$ python3 -q
>>> import numpy as np
>>> np.set_printoptions(precision=2, suppress=True, linewidth=160, legacy="1.25")
>>> X = np.loadtxt("a.csv", delimiter=",")
>>> X
array([[ 0.07,  0.07, -0.12,  0.07, -0.02, -0.17, -0.12],
       [ 0.07,  0.07, -0.12,  0.07, -0.02, -0.17, -0.12],
       [-0.12, -0.12,  0.2 , -0.12,  0.04,  0.28,  0.2 ],
       [ 0.07,  0.07, -0.12,  0.07, -0.02, -0.17, -0.12],
       [-0.02, -0.02,  0.04, -0.02,  0.01,  0.06,  0.04],
       [-0.17, -0.17,  0.28, -0.17,  0.06,  0.39,  0.28],
       [-0.12, -0.12,  0.2 , -0.12,  0.04,  0.28,  0.2 ]])
>>> vec = np.array([8, 7, 7, 5, -5, -9, 7])
>>> np.linalg.eigvalsh(2 * X - np.eye(7))
array([-1., -1., -1., -1., -1., -1.,  1.])
>>> round((vec - X @ vec) @ (X @ vec), 2)
0.0
>>> np.eye(7) - X
array([[ 0.93, -0.07,  0.12, -0.07,  0.02,  0.17,  0.12],
       [-0.07,  0.93,  0.12, -0.07,  0.02,  0.17,  0.12],
       [ 0.12,  0.12,  0.8 ,  0.12, -0.04, -0.28, -0.2 ],
       [-0.07, -0.07,  0.12,  0.93,  0.02,  0.17,  0.12],
       [ 0.02,  0.02, -0.04,  0.02,  0.99, -0.06, -0.04],
       [ 0.17,  0.17, -0.28,  0.17, -0.06,  0.61, -0.28],
       [ 0.12,  0.12, -0.2 ,  0.12, -0.04, -0.28,  0.8 ]])
>>> np.linalg.cond(X) > 100
True
>>> np.argsort(-np.linalg.norm(X, axis=0).round(6), kind="stable")[:3]
array([5, 2, 6])
>>> J = np.loadtxt("case8.csv", delimiter=",")
>>> J
array([[ 3., -2., -1.,  2.,  2.,  0., -1., -2.,  3.,  2., -3.,  2.,  2.,  3.],
       [ 2.,  6., -3.,  2., -2.,  2.,  1.,  2., -1., -3., -2.,  1.,  2., -3.],
       [ 2., -2.,  2., -3.,  2., -3., -3.,  2., -1.,  3.,  2., -3.,  3., -2.],
       [ 2., -3., -3.,  6., -3., -1., -2., -1., -2., -3.,  0.,  3., -2., -3.],
       [ 3., -1., -3.,  0.,  8., -3., -3.,  1., -2., -2.,  1., -2.,  0., -2.],
       [ 3.,  0., -1., -2.,  3.,  3.,  0., -2., -2.,  0.,  2.,  0., -1., -1.],
       [ 2., -2.,  3., -2.,  2.,  2.,  3., -3., -3.,  3., -3.,  2., -3.,  0.],
       [-3.,  2.,  2.,  3.,  1.,  2.,  2.,  0., -3.,  3., -3., -1., -3.,  0.],
       [ 1.,  0., -1.,  0., -2., -3., -2.,  2.,  3., -1., -2.,  2., -3.,  3.],
       [ 0., -2.,  0.,  2.,  0.,  0., -1.,  1.,  0.,  5.,  2.,  1.,  2.,  2.],
       [ 3.,  1., -1.,  2.,  2.,  3., -3., -1.,  2., -1.,  8.,  1.,  2.,  3.],
       [ 3.,  0.,  2.,  1.,  2., -1., -1., -1., -3., -1.,  2.,  1.,  0., -2.],
       [-1., -3., -1., -1.,  3., -1., -1., -2.,  0.,  2., -1.,  2.,  5.,  2.],
       [-1.,  2.,  0., -2., -2., -1., -2.,  3.,  3., -1.,  0.,  3., -2.,  5.]])
>>> blk = np.stack([J, 2 * J, J[::-1]])
>>> (blk @ J.T).shape
(3, 14, 14)
>>> np.einsum("bij,cij->bc", blk, blk)
array([[1083., 2166.,    6.],
       [2166., 4332.,   12.],
       [   6.,   12., 1083.]])
>>> blk.shape
(3, 14, 14)
>>> np.linalg.matrix_rank(blk.reshape(3, -1))
2
>>> np.linalg.matrix_rank(blk)
array([14, 14, 14])
